>>> import numpy as np
>>> from numpy import linalg as LA
>>> np.set_printoptions(precision=2, suppress=True, linewidth=200, floatmode="fixed")
>>> tidy = lambda a: np.round(a, 2) + 0
>>> feats = np.loadtxt("run3.csv", delimiter=",")
>>> feats
array([[-1.00,  1.00, -3.00,  6.00],
       [-3.00,  3.00, -9.00, 18.00],
       [-1.00,  1.00, -3.00,  6.00],
       [-1.00,  1.00, -3.00,  6.00],
       [ 0.00,  0.00,  0.00,  0.00],
       [-3.00,  3.00, -9.00, 18.00],
       [ 0.00,  0.00,  0.00,  0.00],
       [ 1.00, -1.00,  3.00, -6.00],
       [ 1.00, -1.00,  3.00, -6.00],
       [-3.00,  3.00, -9.00, 18.00]])
>>> rng = np.random.default_rng(28406)
>>> B = feats + rng.integers(-2, 3, (10, 1)) @ rng.integers(-2, 3, (1, 4))
>>> B
array([[ -1.00,  -1.00,  -2.00,   8.00],
       [ -3.00,   7.00, -11.00,  14.00],
       [ -1.00,  -3.00,  -1.00,  10.00],
       [ -1.00,  -1.00,  -2.00,   8.00],
       [  0.00,  -4.00,   2.00,   4.00],
       [ -3.00,   3.00,  -9.00,  18.00],
       [  0.00,   4.00,  -2.00,  -4.00],
       [  1.00,   1.00,   2.00,  -8.00],
       [  1.00,  -5.00,   5.00,  -2.00],
       [ -3.00,   1.00,  -8.00,  20.00]])
>>> tidy(LA.svd(B - feats, compute_uv=False))
array([14.70,  0.00,  0.00,  0.00])
>>> LA.matrix_rank(B - feats, tol=1e-8)
np.int64(1)
>>> tidy(LA.norm(feats[2] - feats[7]))
np.float64(13.71)
>>> tidy(LA.norm(feats) ** 2 / LA.norm(feats, 2) ** 2)
np.float64(1.0)
>>> W0 = np.loadtxt("dump.csv", delimiter=",")
>>> W0
array([[-3.00,  9.00,  4.00, -4.00,  4.00,  4.00,  7.00, -5.00,  2.00],
       [ 2.00, -3.00,  9.00,  4.00, -4.00,  4.00,  4.00,  7.00, -5.00],
       [-5.00,  2.00, -3.00,  9.00,  4.00, -4.00,  4.00,  4.00,  7.00],
       [ 7.00, -5.00,  2.00, -3.00,  9.00,  4.00, -4.00,  4.00,  4.00],
       [ 4.00,  7.00, -5.00,  2.00, -3.00,  9.00,  4.00, -4.00,  4.00],
       [ 4.00,  4.00,  7.00, -5.00,  2.00, -3.00,  9.00,  4.00, -4.00],
       [-4.00,  4.00,  4.00,  7.00, -5.00,  2.00, -3.00,  9.00,  4.00],
       [ 4.00, -4.00,  4.00,  4.00,  7.00, -5.00,  2.00, -3.00,  9.00],
       [ 9.00,  4.00, -4.00,  4.00,  4.00,  7.00, -5.00,  2.00, -3.00]])
>>> th = np.radians(45)
>>> r_ = np.eye(9)
>>> r_[5, 5] = r_[1, 1] = np.cos(th)
>>> r_[5, 1], r_[1, 5] = -np.sin(th), np.sin(th)
>>> tidy(r_)
array([[ 1.00,  0.00,  0.00,  0.00,  0.00,  0.00,  0.00,  0.00,  0.00],
       [ 0.00,  0.71,  0.00,  0.00,  0.00,  0.71,  0.00,  0.00,  0.00],
       [ 0.00,  0.00,  1.00,  0.00,  0.00,  0.00,  0.00,  0.00,  0.00],
       [ 0.00,  0.00,  0.00,  1.00,  0.00,  0.00,  0.00,  0.00,  0.00],
       [ 0.00,  0.00,  0.00,  0.00,  1.00,  0.00,  0.00,  0.00,  0.00],
       [ 0.00, -0.71,  0.00,  0.00,  0.00,  0.71,  0.00,  0.00,  0.00],
       [ 0.00,  0.00,  0.00,  0.00,  0.00,  0.00,  1.00,  0.00,  0.00],
       [ 0.00,  0.00,  0.00,  0.00,  0.00,  0.00,  0.00,  1.00,  0.00],
       [ 0.00,  0.00,  0.00,  0.00,  0.00,  0.00,  0.00,  0.00,  1.00]])
>>> B = W0 @ r_.T
>>> tidy(np.abs(B - W0).max(axis=0))
array([0.00, 4.31, 0.00, 0.00, 0.00, 7.59, 0.00, 0.00, 0.00])
>>> (LA.matrix_power((r_ != 0) + (r_.T != 0) + np.eye(9), 9) > 0).astype(int)
array([[1, 0, 0, 0, 0, 0, 0, 0, 0],
       [0, 1, 0, 0, 0, 1, 0, 0, 0],
       [0, 0, 1, 0, 0, 0, 0, 0, 0],
       [0, 0, 0, 1, 0, 0, 0, 0, 0],
       [0, 0, 0, 0, 1, 0, 0, 0, 0],
       [0, 1, 0, 0, 0, 1, 0, 0, 0],
       [0, 0, 0, 0, 0, 0, 1, 0, 0],
       [0, 0, 0, 0, 0, 0, 0, 1, 0],
       [0, 0, 0, 0, 0, 0, 0, 0, 1]])
>>> vec = np.array([8, 0, 6, 2, -7, 0, -3, -4, -3])
>>> rhs = W0 @ vec
>>> coef, lr = np.zeros(9), 1 / LA.norm(W0, 2) ** 2
>>> for i in range(10):
...     coef -= lr * W0.T @ (W0 @ coef - rhs)
...     if i % 2 == 0: print(i, round(LA.norm(W0 @ coef - rhs), 2))
... 
0 72.12
2 51.89
4 39.6
6 31.55
8 25.94
>>> tidy(LA.cond(W0))
np.float64(3.72)
>>> Uu, sig, Vh = LA.svd(feats)
>>> np.argmax(sig[:-1] / (sig[1:] + 1e-6)) + 1
np.int64(1)
>>> B = Uu[:, :1] @ np.diag(sig[:1]) @ Vh[:1]
>>> tidy(np.abs(feats - B).max())
np.float64(0.0)
>>> tidy(LA.norm(feats - B) / LA.norm(feats))
np.float64(0.0)
>>> tidy(LA.norm(feats - B, 2)), tidy(sig[1])
(np.float64(0.0), np.float64(0.0))
>>> tidy(np.sort(np.abs(np.fft.fft(W0[0])))), tidy(np.sort(LA.svd(W0, compute_uv=False)))
(array([ 5.38,  5.38,  9.17,  9.17, 18.00, 19.21, 19.21, 20.01, 20.01]), array([ 5.38,  5.38,  9.17,  9.17, 18.00, 19.21, 19.21, 20.01, 20.01]))
>>> W0 @ np.ones(9)
array([18.00, 18.00, 18.00, 18.00, 18.00, 18.00, 18.00, 18.00, 18.00])
>>> m1 = np.load("m.npy")
>>> m1
array([[-2,  2, -3, -2, -2,  3,  2, -2],
       [ 1, -2,  2,  3,  0, -1,  3,  0],
       [ 0, -3, -2,  0, -3, -2,  2,  3],
       [-1,  3,  0,  1,  3, -1, -3, -2],
       [ 0, -2,  1,  4, -2,  1,  8, -2]])
>>> # rank 4
>>> Uu, sig, Vh = LA.svd(m1)
>>> V = Vh[:(sig > 1e-8).sum()]
>>> vec = m1[0] + -3 * m1[4] + rng.integers(2) * np.eye(8)[6]
>>> vec
array([ -2.00,   8.00,  -6.00, -14.00,   4.00,   0.00, -21.00,   4.00])
>>> tidy(LA.norm(vec - V.T @ V @ vec))
np.float64(0.53)
>>> tidy(np.diag(V.T @ V))
array([0.24, 0.41, 0.63, 0.57, 0.37, 0.63, 0.72, 0.45])
>>> np.allclose(V.T @ V @ vec, vec)
False
>>> np.abs(np.diag(LA.qr(m1)[1])) > 1e-9
array([ True,  True,  True,  True, False])
>>> np.unique(m1.round(6), axis=0).shape
(5, 8)
>>> try:
...     LA.inv(m1)
... except LA.LinAlgError as e:
...     print(e)
... 
Last 2 dimensions of the array must be square
>>> X = np.loadtxt("sample5.csv", delimiter=",")
>>> X
array([[  2.00,   3.00,   3.00,   0.00,  -2.00,  -2.00,   0.00,  -1.00,  -3.00],
       [ -1.00,   2.00,   5.00,  -1.00,  -1.00,  -4.00,   0.00,   1.00,  -1.00],
       [ -2.00,   2.00,   6.00,   1.00,   0.00,  -6.00,   1.00,   4.00,   0.00],
       [ -4.00,   3.00,   9.00,   2.00,   3.00,  -5.00,   4.00,   2.00,  -3.00],
       [ -6.00,   2.00,  11.00,   0.00,   2.00,  -4.00,   7.00,   3.00,  -2.00],
       [ -4.00,   3.00,  14.00,   3.00,   0.00,  -6.00,   9.00,   4.00,  -2.00],
       [ -7.00,   4.00,  13.00,   0.00,  -1.00,  -9.00,  12.00,   2.00,  -1.00],
       [ -8.00,   6.00,  14.00,   1.00,  -2.00,  -9.00,  14.00,   1.00,   1.00],
       [-10.00,   9.00,  16.00,   1.00,  -3.00, -12.00,  11.00,  -1.00,   3.00],
       [ -8.00,   9.00,  19.00,  -2.00,   0.00, -10.00,   9.00,   0.00,   5.00],
       [ -8.00,  12.00,  18.00,  -4.00,   1.00,  -9.00,  12.00,   1.00,   3.00],
       [ -6.00,   9.00,  21.00,  -3.00,   4.00,  -8.00,  10.00,   3.00,   6.00],
       [ -8.00,  11.00,  23.00,  -6.00,   1.00,  -9.00,   8.00,   1.00,   8.00],
       [ -5.00,  14.00,  20.00,  -8.00,  -1.00,  -9.00,   9.00,  -2.00,  10.00],
       [ -8.00,  16.00,  18.00,  -9.00,   1.00,  -6.00,   9.00,  -4.00,  10.00],
       [ -7.00,  19.00,  16.00,  -9.00,   1.00,  -9.00,   9.00,  -6.00,  13.00],
       [ -8.00,  19.00,  15.00, -12.00,  -2.00, -10.00,   8.00,  -9.00,  11.00],
       [ -5.00,  17.00,  18.00, -10.00,   0.00,  -7.00,   7.00,  -9.00,  14.00]])
>>> def softmax(z):
...     e = np.exp(z - z.max(axis=-1, keepdims=True))
...     return e / e.sum(axis=-1, keepdims=True)
... 
>>> tidy(softmax(m1[0]))
array([0.00, 0.21, 0.00, 0.00, 0.00, 0.57, 0.21, 0.00])
>>> tidy(softmax(m1).sum(axis=1))
array([1.00, 1.00, 1.00, 1.00, 1.00])
>>> S = m1 @ m1.T / np.sqrt(8)
>>> tidy(softmax(S + np.triu(np.full(S.shape, -np.inf), 1)))
array([[1.00, 0.00, 0.00, 0.00, 0.00],
       [0.00, 1.00, 0.00, 0.00, 0.00],
       [0.00, 0.00, 1.00, 0.00, 0.00],
       [0.00, 0.00, 0.00, 1.00, 0.00],
       [0.00, 0.00, 0.00, 0.00, 1.00]])
>>> softmax(S).round(6).argmax(axis=1)
array([0, 4, 2, 3, 4])
>>> tidy(softmax(S)[0] @ m1)
array([-2.00,  2.00, -3.00, -2.00, -2.00,  3.00,  2.00, -2.00])
